% ipython --no-banner

In [1]: import numpy as np

In [2]: from numpy import linalg as LA

In [3]: np.set_printoptions(precision=1, suppress=True, linewidth=120)

In [4]: def tidy(a):
   ...:     return np.round(a, 1) + 0
   ...: 

In [5]: M = np.array([[1, -3, 3], [4, 5, 4], [-4, 2, 3]])

In [6]: M
Out[6]: 
array([[ 1, -3,  3],
       [ 4,  5,  4],
       [-4,  2,  3]])

In [7]: w1 = np.array([[1, 5, 2, 5, 5, 2], [1, 1, 2, 1, 3, 5], [3, 3, 4, 3, 4, 4]])

In [8]: c = np.array([2, 3, 0, 3, 2, 2])

In [9]: hid = np.maximum(M @ w1 + c, 0)

In [10]: hid
Out[10]: 
array([[ 9, 14,  8, 14, 10,  1],
       [23, 40, 34, 40, 53, 51],
       [ 9,  0,  8,  0,  0, 16]])

In [11]: print(LA.matrix_rank(hid))
3

In [12]: (hid > 0).astype(int)
Out[12]: 
array([[1, 1, 1, 1, 1, 1],
       [1, 1, 1, 1, 1, 1],
       [1, 0, 1, 0, 0, 1]])

In [13]: tidy((hid > 0).mean(axis=0))
Out[13]: array([1. , 0.7, 1. , 0.7, 0.7, 1. ])

In [14]: basis = np.array([[0, 5], [3, 0], [0, 0], [4, 3], [3, 5], [3, 3]])

In [15]: (hid @ basis).round(6).argmax(axis=1)
Out[15]: array([1, 1, 1])

In [16]: F = np.load("block18.npy")

In [17]: F
Out[17]: 
array([[ 3., -2.,  0.],
       [-2.,  2., -2.],
       [ 0., -2.,  2.]])

In [18]: np.allclose(F @ F.T, F.T @ F)
Out[18]: True

In [19]: tidy(np.abs(LA.eigvals(F)).max())
Out[19]: np.float64(5.1)

In [20]: np.allclose(F, F.T)
Out[20]: True

In [21]: LA.determinant(F)
Traceback (most recent call last):
  Cell In[21], line 1
    LA.determinant(F)
AttributeError: module 'numpy.linalg' has no attribute 'determinant'


In [22]: np.trace(F)
Out[22]: np.float64(7.0)

In [23]: data = np.loadtxt("arr.csv", delimiter=",")

In [24]: data
Out[24]: 
array([[ -0.3,  -9.4,  -4.4],
       [  3.1,  -0.3,   2. ],
       [  0.9,  -6.4,  -2.3],
       [  3.7,  -1.5,   2.2],
       [  2.3,  -5.9,  -0.7],
       [  4.2,  -1.3,   2.7],
       [  3. ,  -3.3,   0.9],
       [  6.2,   4.7,   6.7],
       [  2.6,  -3.3,   0.5],
       [ -1.3, -11.8,  -6.2],
       [  5. ,  -2.1,   3.3],
       [  2.3,  -2.9,   0.3],
       [  3. ,  -3.5,   0.8],
       [  5.4,   0.1,   4.4],
       [  1.7,  -5. ,  -1. ]])

In [25]: left, sv, Vh = LA.svd(data)

In [26]: tidy(sv)
Out[26]: array([21.7, 16.2,  0.4])

In [27]: B = left[:, :2] @ np.diag(sv[:2]) @ Vh[:2]

In [28]: tidy(B)
Out[28]: 
array([[ -0.3,  -9.4,  -4.4],
       [  3. ,  -0.4,   2.2],
       [  0.8,  -6.4,  -2.2],
       [  3.7,  -1.5,   2.2],
       [  2.4,  -5.9,  -0.8],
       [  4.2,  -1.3,   2.7],
       [  3. ,  -3.3,   0.9],
       [  6.1,   4.7,   6.8],
       [  2.6,  -3.3,   0.5],
       [ -1.3, -11.8,  -6.2],
       [  5.1,  -2. ,   3.1],
       [  2.2,  -3. ,   0.4],
       [  3. ,  -3.5,   0.8],
       [  5.5,   0.1,   4.3],
       [  1.7,  -5. ,  -0.9]])

In [29]: LA.matrix_rank(B)
Out[29]: np.int64(2)

In [30]: tidy(LA.norm(data - B) / LA.norm(data))
Out[30]: np.float64(0.0)
